$ ipython --no-banner

In [1]: import numpy as np

In [2]: import numpy.linalg as la

In [3]: np.set_printoptions(precision=2, suppress=True, linewidth=160, sign=" ")

In [4]: m1 = np.array([[1, 1, 0], [2, 1, 0], [0, 0, 2]])

In [5]: np.kron(np.eye(2, dtype=int), m1)
Out[5]: 
array([[ 1,  1,  0,  0,  0,  0],
       [ 2,  1,  0,  0,  0,  0],
       [ 0,  0,  2,  0,  0,  0],
       [ 0,  0,  0,  1,  1,  0],
       [ 0,  0,  0,  2,  1,  0],
       [ 0,  0,  0,  0,  0,  2]])

In [6]: np.poly(m1)
Out[6]: array([ 1., -4.,  3.,  2.])

In [7]: round(float(la.eigvals(m1).sum().real), 2)
Out[7]: 4.0

In [8]: round(float(la.det(m1.T)), 2)
Out[8]: -2.0

In [9]: la.eigvals(m1)
Out[9]: array([ 2.41, -0.41,  2.  ])

In [10]: np.einsum("ij,ji->", m1, m1)
Out[10]: np.int64(10)

In [11]: np.einsum("ii->", m1)
Out[11]: np.int64(4)

In [12]: round(la.det(m1[::-1]), 2)
Out[12]: np.float64(2.0)

In [13]: round(la.det(2 * m1), 2), np.round(la.det(m1), 2)
Out[13]: (np.float64(-16.0), np.float64(-2.0))

In [14]: x = np.array([0, 3, 2])

In [15]: target = m1 @ x

In [16]: target
Out[16]: array([ 3,  3,  4])

In [17]: la.solve(m1.T, m1[0])
Out[17]: array([ 1., -0.,  0.])

In [18]: r0, g = m1[2], m1[0]

In [19]: r0 @ g
Out[19]: np.int64(0)

In [20]: r0 @ r0
Out[20]: np.int64(4)

In [21]: p = (r0 @ g) / (r0 @ r0) * r0

In [22]: la.matrix_rank(np.outer(r0, g))
Out[22]: np.int64(1)

In [23]: rng = np.random.default_rng(26)

In [24]: idx = rng.permutation(3)

In [25]: B = m1[:, idx] * rng.choice([-1, 1], 3)

In [26]: B
Out[26]: 
array([[ 0, -1, -1],
       [ 0, -1, -2],
       [ 2,  0,  0]])

In [27]: left, _, Vh = la.svd(m1.T @ B)

In [28]: np.round(la.lstsq(m1, B)[0], 2) + 0
Out[28]: 
array([[ 0.,  0., -1.],
       [ 0., -1.,  0.],
       [ 1.,  0.,  0.]])

In [29]: idx
Out[29]: array([ 2,  1,  0])

In [30]: mat = np.load("data.npy")

In [31]: mat
Out[31]: 
array([[ 17.9 ,  17.84,  13.92,   2.97],
       [ 15.86,  16.08,  15.99,   4.06],
       [ 14.  ,  13.93,   9.93,   2.  ],
       [ 13.87,  13.89,   9.86,   1.86]])

In [32]: mat[:, 4]
IndexError: index 4 is out of bounds for axis 1 with size 4


In [33]: np.count_nonzero(mat)
Out[33]: np.int64(16)

In [34]: mat.sum(axis=0)
Out[34]: array([ 61.63,  61.74,  49.7 ,  10.89])

In [35]: la.svd(mat, compute_uv=False)
Out[35]: array([ 50.9 ,   3.42,   0.1 ,   0.04])

In [36]: round(la.norm(mat), 2)
Out[36]: np.float64(51.01)

In [37]: def softmax(z):
    ...:     e = np.exp(z - z.max(axis=-1, keepdims=True))
    ...:     return e / e.sum(axis=-1, keepdims=True)
    ...: 

In [38]: softmax(mat).sum(axis=1)
Out[38]: array([ 1.,  1.,  1.,  1.])

In [39]: np.round(softmax(mat[0]), 2) + 0
Out[39]: array([ 0.51,  0.48,  0.01,  0.  ])

In [40]: np.round(softmax(10 * mat[0]), 2) + 0
Out[40]: array([ 0.65,  0.35,  0.  ,  0.  ])

In [41]: S = mat @ mat.T / np.sqrt(4)

In [42]: softmax(S)[0] @ mat
Out[42]: array([ 17.9 ,  17.84,  13.92,   2.97])

In [43]: np.round(softmax(S + np.triu(np.full(S.shape, -np.inf), 1)), 2) + 0
Out[43]: 
array([[ 1.,  0.,  0.,  0.],
       [ 1.,  0.,  0.,  0.],
       [ 1.,  0.,  0.,  0.],
       [ 1.,  0.,  0.,  0.]])

In [44]: softmax(S).round(6).argmax(axis=1)
Out[44]: array([ 0,  0,  0,  0])

In [45]: M = np.load("w.npy")

In [46]: M
Out[46]: 
array([[ 0,  0,  0,  0,  0,  0,  0,  1],
       [ 0,  0,  0,  0,  0,  1,  0,  0],
       [ 0,  0,  0,  0,  1,  0,  0,  0],
       [ 0,  1,  0,  0,  0,  0,  0,  0],
       [ 0,  0,  0,  1,  0,  0,  0,  0],
       [ 1,  0,  0,  0,  0,  0,  0,  0],
       [ 0,  0,  1,  0,  0,  0,  0,  0],
       [ 0,  0,  0,  0,  0,  0,  1,  0]])

In [47]: idx = rng.permutation(8)

In [48]: idx
Out[48]: array([ 5,  4,  1,  7,  2,  0,  3,  6])

In [49]: B = M[idx][:, idx]

In [50]: B
Out[50]: 
array([[ 0,  0,  0,  0,  0,  1,  0,  0],
       [ 0,  0,  0,  0,  0,  0,  1,  0],
       [ 1,  0,  0,  0,  0,  0,  0,  0],
       [ 0,  0,  0,  0,  0,  0,  0,  1],
       [ 0,  1,  0,  0,  0,  0,  0,  0],
       [ 0,  0,  0,  1,  0,  0,  0,  0],
       [ 0,  0,  1,  0,  0,  0,  0,  0],
       [ 0,  0,  0,  0,  1,  0,  0,  0]])

In [51]: np.diag(B)
Out[51]: array([ 0,  0,  0,  0,  0,  0,  0,  0])

In [52]: np.sort(np.abs(la.eigvals(B)))
Out[52]: array([ 1.,  1.,  1.,  1.,  1.,  1.,  1.,  1.])

In [53]: B = M ** -1
ValueError: Integers to negative integer powers are not allowed.


In [54]: B = la.inv(M)

In [55]: np.round(la.det(M) * la.det(B), 2)
Out[55]: np.float64(1.0)

In [56]: B
Out[56]: 
array([[ 0.,  0.,  0.,  0.,  0.,  1.,  0.,  0.],
       [ 0.,  0.,  0.,  1.,  0.,  0.,  0.,  0.],
       [ 0.,  0.,  0.,  0.,  0.,  0.,  1.,  0.],
       [ 0.,  0.,  0.,  0.,  1.,  0.,  0.,  0.],
       [ 0.,  0.,  1.,  0.,  0.,  0.,  0.,  0.],
       [ 0.,  1.,  0.,  0.,  0.,  0.,  0.,  0.],
       [ 0.,  0.,  0.,  0.,  0.,  0.,  0.,  1.],
       [ 1.,  0.,  0.,  0.,  0.,  0.,  0.,  0.]])

In [57]: la.det(M) * B
Out[57]: 
array([[-0., -0., -0., -0., -0., -1., -0., -0.],
       [-0., -0., -0., -1., -0., -0., -0., -0.],
       [-0., -0., -0., -0., -0., -0., -1., -0.],
       [-0., -0., -0., -0., -1., -0., -0., -0.],
       [-0., -0., -1., -0., -0., -0., -0., -0.],
       [-0., -1., -0., -0., -0., -0., -0., -0.],
       [-0., -0., -0., -0., -0., -0., -0., -1.],
       [-1., -0., -0., -0., -0., -0., -0., -0.]])

In [58]: round(float(la.cond(M)), 2)
Out[58]: 1.0

In [59]: la.inv(B)
Out[59]: 
array([[ 0.,  0.,  0.,  0.,  0.,  0.,  0.,  1.],
       [ 0.,  0.,  0.,  0.,  0.,  1.,  0.,  0.],
       [ 0.,  0.,  0.,  0.,  1.,  0.,  0.,  0.],
       [ 0.,  1.,  0.,  0.,  0.,  0.,  0.,  0.],
       [ 0.,  0.,  0.,  1.,  0.,  0.,  0.,  0.],
       [ 1.,  0.,  0.,  0.,  0.,  0.,  0.,  0.],
       [ 0.,  0.,  1.,  0.,  0.,  0.,  0.,  0.],
       [ 0.,  0.,  0.,  0.,  0.,  0.,  1.,  0.]])

In [60]: np.allclose(B, M.T)
Out[60]: True
